$ python3 -q
>>> import numpy as np
>>> np.set_printoptions(precision=2, suppress=True, linewidth=140, sign=" ")
>>> feats = np.load("sample0.npy")
>>> feats
array([[ 1,  0,  0,  0],
       [-3,  1,  0,  0],
       [-2,  3,  1,  0],
       [ 3, -3, -2,  1]])
>>> np.einsum("ij,ji->", feats, feats)
np.int64(4)
>>> np.linalg.eigvals(feats)
array([ 1.,  1.,  1.,  1.])
>>> np.kron(np.eye(2, dtype=int), feats)
array([[ 1,  0,  0,  0,  0,  0,  0,  0],
       [-3,  1,  0,  0,  0,  0,  0,  0],
       [-2,  3,  1,  0,  0,  0,  0,  0],
       [ 3, -3, -2,  1,  0,  0,  0,  0],
       [ 0,  0,  0,  0,  1,  0,  0,  0],
       [ 0,  0,  0,  0, -3,  1,  0,  0],
       [ 0,  0,  0,  0, -2,  3,  1,  0],
       [ 0,  0,  0,  0,  3, -3, -2,  1]])
>>> np.einsum("ii->", feats)
np.int64(4)
>>> rng = np.random.default_rng(4283)
>>> z = rng.permutation(4)
>>> z
array([ 3,  2,  0,  1])
>>> M2 = feats[z][:, z]
>>> np.trace(M2)
np.int64(4)
>>> round(float(np.linalg.det(M2)), 2), round(float(np.linalg.det(feats[z])), 2)
(1.0, -1.0)
>>> def softmax(z):
...     e = np.exp(z - z.max(axis=-1, keepdims=True))
...     return e / e.sum(axis=-1, keepdims=True)
... 
>>> softmax(feats).sum(axis=1)
array([ 1.,  1.,  1.,  1.])
>>> scores = feats @ feats.T / np.sqrt(4)
>>> np.round(softmax(scores + np.triu(np.full(scores.shape, -np.inf), 1)), 2) + 0
array([[ 1.  ,  0.  ,  0.  ,  0.  ],
       [ 0.  ,  1.  ,  0.  ,  0.  ],
       [ 0.  ,  0.08,  0.92,  0.  ],
       [ 0.  ,  0.  ,  0.  ,  1.  ]])
>>> softmax(scores)[0] @ feats
array([ 2.04, -1.8 , -1.28,  0.67])
>>> softmax(scores).round(6).argmax(axis=1)
array([ 3,  1,  2,  3])
>>> np.round(softmax(scores), 2) + 0
array([[ 0.25,  0.03,  0.05,  0.67],
       [ 0.  ,  0.62,  0.38,  0.  ],
       [ 0.  ,  0.08,  0.92,  0.  ],
       [ 0.  ,  0.  ,  0.  ,  1.  ]])
